$ python -q
>>> import numpy as np
>>> from numpy import linalg as LA
>>> np.set_printoptions(precision=2, suppress=True, linewidth=200, floatmode="fixed")
>>> def rnd(a):
...     return np.round(a, 2) + 0
... 
>>> F = np.load("case19.npy")
>>> print(F)
[[-2  0  0  0]
 [ 2 -1  0  0]
 [-2  3 -1  0]
 [ 0  3 -3  1]]
>>> rng = np.random.default_rng(45)
>>> lab = rng.permutation(4)
>>> A2 = F[:, lab] * rng.choice([-1, 1], 4)
>>> print(A2)
[[ 0  0  0 -2]
 [ 0  0 -1  2]
 [-1  0  3 -2]
 [-3  1  3  0]]
>>> left, _, VT = LA.svd(F.T @ A2)
>>> print(rnd(LA.lstsq(F, A2)[0]))
[[0.00 0.00 0.00 1.00]
 [0.00 0.00 1.00 0.00]
 [1.00 0.00 0.00 0.00]
 [0.00 1.00 0.00 0.00]]
>>> print(rnd(left @ VT))
[[0.00 0.00 0.00 1.00]
 [0.00 0.00 1.00 0.00]
 [1.00 0.00 0.00 0.00]
 [0.00 1.00 0.00 0.00]]
>>> print(lab)
[2 3 1 0]
>>> evals, vecs = LA.eig(F)
>>> print(np.prod(evals))
-2.0
>>> print(F @ vecs[:, 0] - evals[0] * vecs[:, 0])
[0.00 0.00 0.00 0.00]
>>> data = np.array([[0.5, 1.2, 0.8, 0.5, 1.3, -0.7],
...     [1.3, -0.6, 1.0, 1.5, 0.6, -1.0],
...     [-1.2, 4.8, 0.4, 0.6, -0.7, 1.7],
...     [0.1, 0.3, -1.3, -0.2, 0.8, 0.0],
...     [0.4, 0.3, -0.8, -1.4, 0.6, -1.0]])
>>> def softmax(z):
...     e = np.exp(z - z.max(axis=-1, keepdims=True))
...     return e / e.sum(axis=-1, keepdims=True)
... 
>>> print(softmax(data).sum(axis=1))
[1.00 1.00 1.00 1.00 1.00]
>>> print(rnd(softmax(data[2] + -2)))
[0.00 0.93 0.01 0.01 0.00 0.04]
>>> scores = data @ data.T / np.sqrt(6)
>>> print(rnd(softmax(scores + np.triu(np.full(scores.shape, -np.inf), 1))))
[[1.00 0.00 0.00 0.00 0.00]
 [0.18 0.82 0.00 0.00 0.00]
 [0.00 0.00 1.00 0.00 0.00]
 [0.20 0.11 0.19 0.49 0.00]
 [0.13 0.06 0.04 0.22 0.55]]
>>> print(softmax(scores).round(6).argmax(axis=1))
[0 1 2 3 4]
>>> print(np.kron(np.eye(2, dtype=int), F))
[[-2  0  0  0  0  0  0  0]
 [ 2 -1  0  0  0  0  0  0]
 [-2  3 -1  0  0  0  0  0]
 [ 0  3 -3  1  0  0  0  0]
 [ 0  0  0  0 -2  0  0  0]
 [ 0  0  0  0  2 -1  0  0]
 [ 0  0  0  0 -2  3 -1  0]
 [ 0  0  0  0  0  3 -3  1]]
>>> print(rnd(LA.det(2 * F)), rnd(LA.det(F)))
-32.0 -2.0
>>> print(rnd(LA.det(F[::-1])))
-2.0
>>> W1 = np.array([[2, 1, 1], [3, 3, 2], [2, 0, 1], [1, 3, 0], [0, 2, 1], [0, 0, 2]])
>>> b = np.array([2, 0, 2])
>>> hid = np.maximum(data @ W1 + b, 0)
>>> print((hid > 0).astype(int))
[[1 1 1]
 [1 1 1]
 [1 1 1]
 [1 1 1]
 [1 0 1]]
>>> print(rnd(hid))
[[ 8.70  8.20  5.60]
 [ 6.30  5.20  1.70]
 [15.40 13.60 13.50]
 [ 0.30  2.00  2.20]
 [ 0.70  0.00  0.80]]
>>> print((hid > 0).mean(axis=0))
[1.00 0.80 1.00]
>>> Z = np.array([[4, 1], [0, -4], [-5, -7]])
>>> print((hid @ Z).round(6).argmax(axis=1))
[0 0 0 0 0]
>>> blk = np.stack([data, 4 * data, data[::-1]])
>>> print((blk @ data.T).shape)
(3, 5, 5)
>>> print(rnd(np.einsum("bij,cij->bc", blk, blk)))
[[ 46.48 185.92  27.44]
 [185.92 743.68 109.76]
 [ 27.44 109.76  46.48]]
>>> print(blk.shape)
(3, 5, 6)
>>> print(rnd(LA.norm(blk, axis=(1, 2))))
[ 6.82 27.27  6.82]
>>> print(LA.matrix_rank(blk))
[5 5 5]
>>> M = np.load("out3.npy")
>>> print(M)
[[  0   5  -4   1   1   1  -7]
 [ -5   0  -5   0   2  -4  -2]
 [  4   5   0  -4   5   7 -11]
 [ -1   0   4   0  -4   5   0]
 [ -1  -2  -5   4   0   1   7]
 [ -1   4  -7  -5  -1   0   0]
 [  7   2  11   0  -7   0   0]]
>>> x = np.array([-2, -2, -4, -5, -4, 0, -3])
>>> a = np.maximum(M @ x, 0)
>>> print(np.maximum(M @ x, 0) - np.maximum(-M @ x, 0))
[ 18  28  15   2 -15  51 -34]
>>> print(np.flatnonzero(a > 1e-9))
[0 1 2 3 5]
>>> print(np.maximum(M @ (3 * x), 0))
[ 54  84  45   6   0 153   0]
>>> print(a)
[18 28 15  2  0 51  0]
>>> left, s, VT = LA.svd(M)
>>> vecs = VT[:(s > 1e-8).sum()]
>>> x = M[0] + -3 * M[4] + rng.integers(2) * np.eye(7)[4]
>>> print(x)
[  3.00  11.00  11.00 -11.00   2.00  -2.00 -28.00]
>>> print(rnd(LA.norm(x - vecs.T @ vecs @ x)))
0.42
>>> print(LA.matrix_rank(np.vstack([M, x])))
7
>>> print(rnd(vecs.T @ vecs))
[[ 0.90  0.22  0.11  0.02  0.13  0.00  0.12]
 [ 0.22  0.52 -0.23 -0.04 -0.29  0.00 -0.25]
 [ 0.11 -0.23  0.88 -0.02 -0.14  0.00 -0.12]
 [ 0.02 -0.04 -0.02  1.00 -0.02  0.00 -0.02]
 [ 0.13 -0.29 -0.14 -0.02  0.83  0.00 -0.15]
 [ 0.00  0.00  0.00  0.00  0.00  1.00  0.00]
 [ 0.12 -0.25 -0.12 -0.02 -0.15  0.00  0.87]]
>>> theta = np.deg2rad(90)
>>> mat = np.eye(3)
>>> mat[np.ix_([2, 0], [2, 0])] = [[np.cos(theta), -np.sin(theta)], [np.sin(theta), np.cos(theta)]]
>>> print(rnd(mat))
[[ 0.00  0.00  1.00]
 [ 0.00  1.00  0.00]
 [-1.00  0.00  0.00]]
>>> print(LA.matrix_rank(M, rtol=0.1))
6
